% ipython --no-banner

In [1]: import numpy as np

In [2]: np.set_printoptions(precision=4, suppress=True, linewidth=200, legacy="1.25")

In [3]: K = np.load("x.npy")

In [4]: K
Out[4]: 
array([[-0.8688,  2.0792, -2.0455, -1.5014,  2.7588, -0.3746,  0.3679, -0.6762, -0.3667,  1.747 ,  1.3977],
       [ 1.0203, -0.0791,  1.952 , -0.3555,  1.896 , -3.0759, -0.2171,  0.8003, -1.9643,  1.1392,  1.0563],
       [-2.3421, -1.7841, -1.3541,  1.1566,  0.7014,  0.4253, -1.5329, -0.4049, -1.7076, -0.8969,  2.5006],
       [-2.3219, -1.1696,  3.6295,  1.0333,  0.7158, -1.3132, -0.1138,  0.9008,  0.5706,  0.4362, -0.65  ],
       [ 0.7802, -0.3039, -0.443 ,  3.6591, -0.4762,  1.0438,  1.132 , -1.4539,  0.7166, -0.4288, -2.3033],
       [-1.1741, -1.3569, -2.1321,  1.8276, -2.6892, -1.081 , -0.6241, -0.5235, -0.7748,  0.7007,  1.9337],
       [ 0.3209, -0.327 ,  0.596 ,  2.6422,  0.895 ,  2.5425, -1.1248,  1.3162, -0.9284,  2.3799,  0.8155],
       [-1.4324,  2.7898, -2.2369,  0.7855,  0.6666,  1.8464, -0.5787, -1.3938, -0.6502, -0.1693, -1.7211],
       [ 0.0963, -3.4463, -0.2804, -0.6159, -2.3035, -1.3596, -1.8487,  0.5662, -0.4602, -0.3378, -1.1988],
       [-0.7895,  0.9457, -1.0376,  2.0381, -0.8209,  2.5294,  1.4048,  2.2103, -0.4866,  1.2789,  1.5649],
       [ 0.4615,  2.167 ,  1.2246, -2.4011,  0.7431,  1.5796,  2.3296, -0.0327, -0.8348,  0.706 ,  1.7763],
       [-1.9829, -0.867 ,  1.2382, -0.6873, -0.7587, -0.9792,  0.4652, -0.8646, -3.9645,  0.2382, -0.1959],
       [-0.4273,  0.7228,  0.0262,  2.6723,  1.3776,  0.839 ,  1.7865, -2.301 , -1.7967, -1.6001, -0.5263],
       [-0.9044, -0.6506, -0.2251,  1.4687,  1.1167,  1.5183, -0.4679,  0.2031,  1.9958,  3.7066, -0.1285],
       [-0.961 ,  1.9781, -1.7413, -1.5344, -0.6867, -0.1467,  3.5302,  0.0319, -0.1324, -1.3229,  0.2313],
       [-0.9282,  3.2765,  0.9991, -0.7381,  1.4603,  1.4065, -1.3168, -1.7852, -1.5787, -0.1316,  0.5649],
       [-0.807 , -0.8031,  0.6014,  0.6003, -3.1239, -0.8315,  0.1928,  1.7044,  1.8629, -1.7764, -1.7215],
       [ 0.6265, -2.7311,  0.9219, -3.303 ,  0.3031, -0.6461,  2.0963, -0.3151, -0.3714, -0.2446, -0.4334],
       [ 1.9466,  1.0534, -2.4434,  0.4042, -0.7337,  0.6742,  2.2584, -2.3751, -0.3326, -1.2086, -0.8136],
       [ 1.393 ,  1.1432, -1.7286,  0.113 ,  1.5467,  1.7934,  0.6323, -0.8377, -2.6356, -2.19  , -0.5467],
       [ 1.9018, -0.7289,  0.9339,  2.6155,  0.6727,  1.1285,  0.0232,  1.0664,  3.1119, -0.7348,  0.2254],
       [ 0.8343,  1.8096,  0.9452, -0.9779, -0.9365, -0.8027, -2.6398,  0.0297,  2.3245, -2.2545, -0.4503],
       [ 0.4167,  0.1311, -0.027 , -0.2329, -1.9131,  1.8754, -2.2744, -0.0381,  1.6779,  2.37  ,  1.9926],
       [-1.849 , -0.9603,  0.0281, -2.6918,  0.5377, -2.5843, -1.2693,  1.4919, -1.55  , -0.0267, -0.4522],
       [-2.364 , -1.2868,  0.0541, -2.1878,  0.9255,  0.3067, -0.2013,  0.9337, -2.7723, -1.6429,  0.8475],
       [-1.8218, -0.4938,  0.7981, -1.7198,  0.0284, -0.3544, -2.0773, -1.7375,  0.8548,  1.039 ,  2.9277],
       [-0.3395, -2.9628, -0.9687,  0.9798, -0.54  , -1.0395, -0.4129,  2.1789, -2.5882,  1.0303, -0.3968],
       [ 1.0554,  2.6602, -1.3801,  0.3834,  0.1005,  0.6945, -0.4643,  3.4874,  0.2677, -1.3399, -0.1454],
       [-1.1726, -1.4271, -0.8121, -3.2168,  0.5713,  1.3444,  2.0964, -1.4739, -0.9481, -0.154 ,  0.9786],
       [-0.806 ,  0.1862, -2.4364,  0.3528,  0.1121, -0.5369, -1.4788, -1.568 ,  0.2097,  3.5854, -0.64  ],
       [-1.1497, -2.026 ,  1.1181,  1.0666,  0.5698,  2.8824, -2.8073,  0.7222,  0.2533,  0.2707, -0.1156],
       [-1.6811,  0.1181,  2.3129,  1.416 , -0.5535, -0.9265,  2.9532, -1.7792,  1.0017, -0.5508,  0.6689],
       [ 0.3545, -2.9011, -0.4029,  0.9476,  0.7765,  0.8897, -1.2273, -1.1911, -1.1439, -3.1247,  0.0744],
       [-0.3868,  1.1569,  1.1083,  0.6852,  0.3122, -2.7456,  2.8563, -1.2082, -1.6584, -1.298 , -0.3534],
       [ 1.1259, -0.2351, -0.5433,  1.6193, -1.8045,  0.3032,  3.7983, -1.1108, -0.7696,  0.8239, -0.6923],
       [-1.3781,  0.9689, -1.2349, -1.9985,  0.8496, -0.4494,  2.2641, -3.0595, -0.8293,  0.4886,  0.5534],
       [ 0.6147,  1.1036, -1.7541, -0.2616, -1.6752,  1.1122, -0.3042, -3.4047, -0.2438,  0.1307,  2.1105],
       [-0.3837,  0.1779,  1.4089, -1.0447,  0.6837, -1.8071, -2.2145, -3.1682,  0.9537, -1.0297, -1.0488]])

In [5]: r0, g = K[10], K[12]

In [6]: round(r0 @ r0, 4)
Out[6]: 24.9998

In [7]: p = (r0 @ g) / (r0 @ r0) * r0

In [8]: print(round(float(np.linalg.norm(r0 + g) ** 2 + np.linalg.norm(r0 - g) ** 2), 4))
100.0001
